% python3 -q
>>> import numpy as np
>>> import numpy.linalg as la
>>> np.set_printoptions(suppress=True, linewidth=100)
>>> def rd(a):
...     return np.round(a, 2) + 0
... 
>>> W0 = np.load("arr.npy")
>>> print(W0)
[[ 47.  24.  -7. -24.]
 [-42. -22.   7.  21.]
 [-60. -30.   6.  30.]
 [ 60.  30.  -7. -31.]]
>>> print(W0.reshape(2, -1))
[[ 47.  24.  -7. -24. -42. -22.   7.  21.]
 [-60. -30.   6.  30.  60.  30.  -7. -31.]]
>>> print(W0.ravel(order="F"))
[ 47. -42. -60.  60.  24. -22. -30.  30.  -7.   7.   6.  -7. -24.  21.  30. -31.]
>>> print(W0.reshape(-1, 2))
[[ 47.  24.]
 [ -7. -24.]
 [-42. -22.]
 [  7.  21.]
 [-60. -30.]
 [  6.  30.]
 [ 60.  30.]
 [ -7. -31.]]
>>> blk = W0.reshape(4, 2, -1)
>>> print(blk.transpose(1, 0, 2))
[[[ 47.  24.]
  [-42. -22.]
  [-60. -30.]
  [ 60.  30.]]

 [[ -7. -24.]
  [  7.  21.]
  [  6.  30.]
  [ -7. -31.]]]
>>> print(np.swapaxes(blk, 1, 2)[2])
[[-60.   6.]
 [-30.  30.]]
>>> print(blk[:, 0])
[[ 47.  24.]
 [-42. -22.]
 [-60. -30.]
 [ 60.  30.]]
>>> print((W0 + W0.T) / 2)
[[ 47.   -9.  -33.5  18. ]
 [ -9.  -22.  -11.5  25.5]
 [-33.5 -11.5   6.   11.5]
 [ 18.   25.5  11.5 -31. ]]
>>> print(np.allclose(W0, W0.T))
False
>>> print(np.allclose(W0 @ W0.T, W0.T @ W0))
False
>>> m1 = np.loadtxt("block3.csv", delimiter=",")
>>> print(rd(m1))
[[-0.08 -0.21 -0.35 -0.02  0.19 -0.09]
 [ 0.04 -0.72 -0.33  0.53  0.01  0.11]
 [ 0.16  0.49 -0.23  0.39  0.47  0.53]
 [-0.19  0.03 -0.51 -0.29  0.04 -0.26]
 [-0.19 -0.26  0.06 -0.43 -0.22  0.79]
 [-0.27  0.28 -0.24  0.24 -0.43 -0.01]
 [-0.74 -0.05  0.1  -0.07  0.57 -0.04]
 [-0.51  0.1   0.25  0.46 -0.36  0.02]
 [-0.12  0.21 -0.57 -0.15 -0.24  0.08]]
>>> vec = np.array([-4, 4, 4, 3, 1, -5])
>>> y = m1 @ vec
>>> print(rd(la.solve(m1.T @ m1, m1.T @ y)))
[-4.  4.  4.  3.  1. -5.]
>>> print(rd(y))
[-1.37 -3.32 -0.6  -0.69 -5.51  1.55  3.68  4.32 -2.08]
>>> print(rd(la.lstsq(m1, y)[0]))
[-4.  4.  4.  3.  1. -5.]
>>> rng = np.random.default_rng(685471)
>>> y = y + 0.1 * rng.normal(size=9)
>>> print(rd(y))
[-1.43 -3.32 -0.69 -0.7  -5.52  1.68  3.62  4.31 -2.04]
>>> c, *_ = la.lstsq(m1, y)
>>> print(c.round())
[-4.  4.  4.  3.  1. -5.]
>>> print(rd(m1.T @ (y - m1 @ c)))
[0. 0. 0. 0. 0. 0.]
>>> proj = m1 @ la.solve(m1.T @ m1, m1.T)
>>> print(rd(proj @ m1[:, 5]))
[-0.09  0.11  0.53 -0.26  0.79 -0.01 -0.04  0.02  0.08]
>>> print(np.trace(proj))
6.0
>>> print(la.matrix_rank(np.eye(9) - proj))
3
>>> print(rd(la.eigvalsh(proj)))
[0. 0. 0. 1. 1. 1. 1. 1. 1.]
>>> print(rd(proj))
[[ 0.22  0.25  0.    0.22 -0.05 -0.04  0.15 -0.14  0.11]
 [ 0.25  0.92  0.01 -0.05  0.02 -0.01 -0.06  0.07 -0.04]
 [ 0.    0.01  0.96 -0.13 -0.03  0.03  0.05 -0.07  0.09]
 [ 0.22 -0.05 -0.13  0.45 -0.08  0.1   0.15 -0.18  0.33]
 [-0.05  0.02 -0.03 -0.08  0.97 -0.05  0.04 -0.02  0.12]
 [-0.04 -0.01  0.03  0.1  -0.05  0.45 -0.1   0.37  0.3 ]
 [ 0.15 -0.06  0.05  0.15  0.04 -0.1   0.89  0.16 -0.11]
 [-0.14  0.07 -0.07 -0.18 -0.02  0.37  0.16  0.66 -0.04]
 [ 0.11 -0.04  0.09  0.33  0.12  0.3  -0.11 -0.04  0.47]]
>>> print(rd(np.diag(proj)))
[0.22 0.92 0.96 0.45 0.97 0.45 0.89 0.66 0.47]
